$ python -q
>>> import numpy as np
>>> np.set_printoptions(precision=1, suppress=True, linewidth=160, sign=" ")
>>> def tidy(a):
...     return np.round(a, 1) + 0
... 
>>> A = np.load("case5.npy")
>>> A
array([[  4.1,  11.7, -10.4,  10.7,  10.3,   3.5,  -3.4],
       [  5.9,  10.4, -10. ,  11.7,  10.9,   5.1,  -3.6],
       [ -5. ,  -2.2,  -0.9,  -2.8,  -0.9,  -5.8,   3. ],
       [  4.8,  12. ,  -9.9,  12.6,   8.2,   1.3,  -4.8],
       [ -4.1,  -3.2,  -1. ,  -3.3,  -1.1,  -6.6,   3. ],
       [ -5.8,  -4.5,   0.1,  -0.9,   0.3,  -5.4,   1.7],
       [  2.3,  -6.2,  -1.9,   2.7,   8.1,  10.6,  -5.6],
       [  7.2,  11.1,  -7.8,  10.2,  10.4,   2.5,  -3. ],
       [  6.6,  12.3,  -8.2,  10.5,   7.7,   3.1,  -2.5],
       [  2.2,  -5.3,   0.6,   4.9,   8.1,   9.3,  -4.1],
       [ -5.5,  -2.6,   0. ,  -3.7,  -0.4,  -6.3,   2.4],
       [  4.1,  11.1,  -9.2,   9.9,  10.9,   1.4,  -4.9],
       [  2.5,  -4.3,  -0.4,   3.9,   9.5,   9.5,  -5.3],
       [  3. ,  -4.9,  -1.1,   5. ,   8.4,  10.3,  -5.2],
       [  6.9,  12.4,  -7.2,  10.2,  10. ,   1.7,  -2.1],
       [  3.6,   9.5,  -8.7,  12.7,   8.8,   2.8,  -4.8],
       [ -4.8,  -3.3,   0.7,  -2.4,  -0.6,  -5.6,   2.3],
       [ -4.6,  -4.7,   1.1,  -3.3,  -0.3,  -5.1,   1.8],
       [  5.2,  14. ,  -8.1,   9.3,   8.5,   3.4,  -2.6],
       [  1.4,  -5.5,   0.5,   4.4,   6.9,   9.3,  -3.8],
       [  4.5,  12.5,  -7.1,  11.1,   7. ,   1.1,  -5.5],
       [  2. ,  -6.1,  -1. ,   5. ,   8.4,   8.9,  -5.8],
       [  2.9,  -3.9,   0.9,   4.9,   8.8,   9.8,  -4.2],
       [ -0.2,  -2.5,  -1.8,   4.3,   8.9,  10. ,  -4.5],
       [ -4.6,  -2.7,   1.3,  -0.9,  -2.3,  -6.1,   4.7],
       [  0.5,  -2.5,  -0.6,   3.1,   6.8,   9.6,  -2.3],
       [ -2.9,  -3. ,  -0.4,   1. ,  -2.4,  -5.4,   2.9],
       [  3.6,   9.9,  -9.9,  11.5,   9.4,   1.5,  -4.1],
       [ -4.5,  -3. ,  -1.8,  -1.4,  -1. ,  -7.4,   2.4]])
>>> proj = A @ np.linalg.solve(A.T @ A, A.T)
>>> tidy(proj @ A[:, 6])
array([-3.4, -3.6,  3. , -4.8,  3. ,  1.7, -5.6, -3. , -2.5, -4.1,  2.4, -4.9, -5.3, -5.2, -2.1, -4.8,  2.3,  1.8, -2.6, -3.8, -5.5, -5.8, -4.2, -4.5,  4.7,
       -2.3,  2.9, -4.1,  2.4])
>>> tidy(np.diag(proj))
array([ 0.2,  0.2,  0.1,  0.2,  0.2,  0.2,  0.4,  0.3,  0.2,  0.2,  0.2,  0.3,  0.2,  0.2,  0.4,  0.3,  0.1,  0.2,  0.2,  0.2,  0.4,  0.2,  0.2,  0.3,  0.3,
        0.3,  0.3,  0.2,  0.2])
>>> tidy(np.trace(proj))
np.float64(7.0)
